$ python3 -q
>>> import numpy as np
>>> from numpy import linalg as LA
>>> np.set_printoptions(suppress=True, linewidth=140)
>>> tidy = lambda a: np.round(a, 1) + 0
>>> K = np.load("m.npy")
>>> K
array([[ 7,  7, -9,  5, -2, -4],
       [ 5,  4,  9,  5, -4, -2],
       [-7, -4,  1,  0, -2, -2],
       [-6, -3, -3,  8, -4, -3],
       [ 7, -3, -6, -1, -4, -5]])
>>> Y = np.array([[1, 1, 1],
...     [0, 1, 3],
...     [-1, 2, 0],
...     [1, -3, -2],
...     [3, 3, -2],
...     [-3, -2, -1]])
>>> np.einsum("ik,kj->ji", K, Y)
array([[ 27,  -5,  -8,   2,  15],
       [-17,   4, -11, -45,  -7],
       [ 26,  17, -13, -20,  13]])
>>> LA.matrix_rank(K @ Y)
np.int64(3)
>>> def softmax(z):
...     e = np.exp(z - z.max(axis=-1, keepdims=True))
...     return e / e.sum(axis=-1, keepdims=True)
... 
>>> tidy(softmax(K[3]))
array([0., 0., 0., 1., 0., 0.])
>>> S = K @ K.T / np.sqrt(6)
>>> tidy(softmax(S + np.triu(np.full(S.shape, -np.inf), 1)))
array([[1., 0., 0., 0., 0.],
       [0., 1., 0., 0., 0.],
       [0., 0., 1., 0., 0.],
       [0., 0., 0., 1., 0.],
       [0., 0., 0., 0., 1.]])
>>> tidy(softmax(S)[3] @ K)
array([-6., -3., -3.,  8., -4., -3.])
>>> softmax(S).round(6).argmax(axis=1)
array([0, 1, 2, 3, 4])
>>> Y = K / LA.norm(K, axis=1, keepdims=True)
>>> C2 = Y @ Y.T
>>> tidy(np.degrees(np.arccos(np.clip(C2[3, 1], -1, 1))))
np.float64(92.6)
>>> tidy(LA.norm(Y, axis=1))
array([1., 1., 1., 1., 1.])
>>> (C2 - 2 * np.eye(5)).round(6).argmax(axis=1)
array([4, 0, 3, 2, 0])
>>> np.argwhere(np.triu(np.abs(C2) > 0.95, 1))
array([], shape=(0, 2), dtype=int64)
>>> tidy(C2[3])
array([0.1, 0. , 0.6, 1. , 0.1])
>>> x0 = np.array([1, 1, 2, -1, 0, 0])
>>> K @ x0
array([ -9,  22,  -9, -23,  -7])
>>> np.sign((K @ x0).round(6))
array([-1,  1, -1, -1, -1])
>>> K * x0
array([[  7,   7, -18,  -5,   0,   0],
       [  5,   4,  18,  -5,   0,   0],
       [ -7,  -4,   2,   0,   0,   0],
       [ -6,  -3,  -6,  -8,   0,   0],
       [  7,  -3, -12,   1,   0,   0]])
>>> LA.norm(K @ x0) <= LA.norm(K, 2) * LA.norm(x0) + 1e-9
np.True_
>>> np.einsum("ij,j->i", K, x0)
array([ -9,  22,  -9, -23,  -7])
>>> K @ np.eye(6)[0]
array([ 7.,  5., -7., -6.,  7.])
>>> arr = np.load("x.npy")
>>> arr
array([[ 6, -5,  6, -5,  6, -5],
       [ 1, -5,  1, -5,  1, -5],
       [-2, -7, -2, -7, -2, -7],
       [ 6, -5,  6, -5,  6, -5],
       [ 1, -5,  1, -5,  1, -5],
       [-2, -7, -2, -7, -2, -7]])
>>> U, sigma, Vt = LA.svd(arr)
>>> np.argmax(sigma[:-1] / (sigma[1:] + 1e-6)) + 1
np.int64(2)
>>> Y = U[:, :2] @ np.diag(sigma[:2]) @ Vt[:2]
>>> LA.matrix_rank(Y)
np.int64(2)
>>> tidy(LA.norm(arr - Y, 2)), tidy(sigma[2])
(np.float64(0.0), np.float64(0.0))
>>> tidy(Y)
array([[ 6., -5.,  6., -5.,  6., -5.],
       [ 1., -5.,  1., -5.,  1., -5.],
       [-2., -7., -2., -7., -2., -7.],
       [ 6., -5.,  6., -5.,  6., -5.],
       [ 1., -5.,  1., -5.,  1., -5.],
       [-2., -7., -2., -7., -2., -7.]])
>>> tidy(LA.norm(Y, 2) / LA.norm(Y))
np.float64(0.9)
>>> F = np.array([[11.4, -9.1, 8.9, -10.3],
...     [-19.6, 0.8, -3.0, -2.7],
...     [-1.1, 18.4, -6.1, -4.8],
...     [-3.3, -13.6, 13.9, 3.2],
...     [-17.9, -5.7, -4.5, -5.1],
...     [-4.2, -8.6, -4.5, 17.0],
...     [16.1, 9.4, -4.3, -5.9],
...     [3.8, 15.2, 12.3, 1.8],
...     [7.1, 0.6, 18.4, 3.5],
...     [-17.9, -7.2, -3.4, 4.0],
...     [-12.6, 3.2, -9.9, -11.6],
...     [-7.7, -1.1, 0.6, -18.4],
...     [-3.9, -0.3, -16.3, 10.9],
...     [-3.1, 3.7, 12.0, 15.3]])
>>> Ac = (F - F.mean(axis=0)) / F.std(axis=0)
>>> np.argwhere(np.abs(Ac) > 2)
array([[2, 1]])
>>> coef = LA.lstsq(np.delete(Ac, 2, axis=1), Ac[:, 2])[0]
>>> tidy(1 - np.var(Ac[:, 2] - np.delete(Ac, 2, axis=1) @ coef))
np.float64(0.2)
>>> np.abs(coef).argmax()
np.int64(0)
